>>> import numpy as np
>>> np.set_printoptions(precision=3, suppress=True, linewidth=140)
>>> arr = np.loadtxt("case17.csv", delimiter=",")
>>> arr
array([[ -1.222,   4.695,  -5.761,   0.576],
       [ -2.454,   5.496,  -3.527,   0.057],
       [ -1.491,   3.147,  -4.29 ,   1.584],
       [ -4.007,   4.335, -10.207,  -3.556],
       [ -3.019,   3.971,  -4.7  ,   1.23 ],
       [-11.929,   2.289,  -4.615,   4.365],
       [ -1.764,   1.931,  -9.367,  -6.139],
       [ -4.079,   2.932,  -8.323,  -4.521],
       [-13.098,   2.857,  -5.267,   5.424],
       [-12.108,   4.243,  -2.113,   4.291],
       [ -1.779,   3.462,  -2.726,   1.823],
       [ -1.768,   3.595,  -4.63 ,   0.018],
       [ -1.672,   5.9  ,  -4.023,  -0.451],
       [ -2.506,   4.934,  -5.11 ,  -0.485],
       [-13.424,   4.042,  -4.331,   5.357],
       [ -3.812,   3.184,  -9.277,  -5.895],
       [ -2.814,   4.023,  -6.554,   1.877],
       [ -3.223,   5.451,  -3.155,   1.077],
       [ -2.504,   3.761,  -8.629,  -4.027],
       [ -2.234,   5.252,  -5.178,   2.147],
       [ -2.467,   7.526,  -3.62 ,   3.223],
       [ -3.723,   3.421,  -8.273,  -4.755],
       [ -3.478,   1.727,  -7.121,  -3.014],
       [-11.805,   4.146,  -5.434,   3.954],
       [-11.822,   2.665,  -4.123,   2.183],
       [ -2.028,   5.165,  -2.361,   1.858],
       [ -3.38 ,   3.694,  -7.979,  -4.551]])
>>> x = np.array([3, -9, -3, 8])
>>> rhs = arr @ x
>>> try:
...     np.linalg.solve(arr, rhs)
... except np.linalg.LinAlgError as e:
...     print(e)
... 
Last 2 dimensions of the array must be square
>>> print(np.linalg.solve(arr.T @ arr, arr.T @ rhs))
[ 3. -9. -3.  8.]
>>> np.round(np.linalg.pinv(arr) @ arr, 3) + 0
array([[1., 0., 0., 0.],
       [0., 1., 0., 0.],
       [0., 0., 1., 0.],
       [0., 0., 0., 1.]])
>>> rng = np.random.default_rng(64413)
>>> rhs = rhs + 0.3 * rng.normal(size=27)
>>> print(rhs)
[-24.028 -45.516  -7.561 -48.768 -20.484  -7.285 -43.608 -49.612  -6.065 -34.029 -13.548 -23.812 -50.028 -40.514 -20.295 -59.752 -10.089
 -40.632 -47.458 -21.787 -38.503 -55.383 -29.114 -24.384 -29.932 -30.819 -56.067]
>>> c, *_ = np.linalg.lstsq(arr, rhs)
>>> print(c)
[ 2.992 -9.017 -3.     8.009]
>>> [round(float(np.linalg.norm(np.linalg.solve(arr.T @ arr + lam * np.eye(4), arr.T @ rhs))), 2) for lam in (0, 1, 10, 100)]
[12.78, 12.34, 9.62, 4.99]
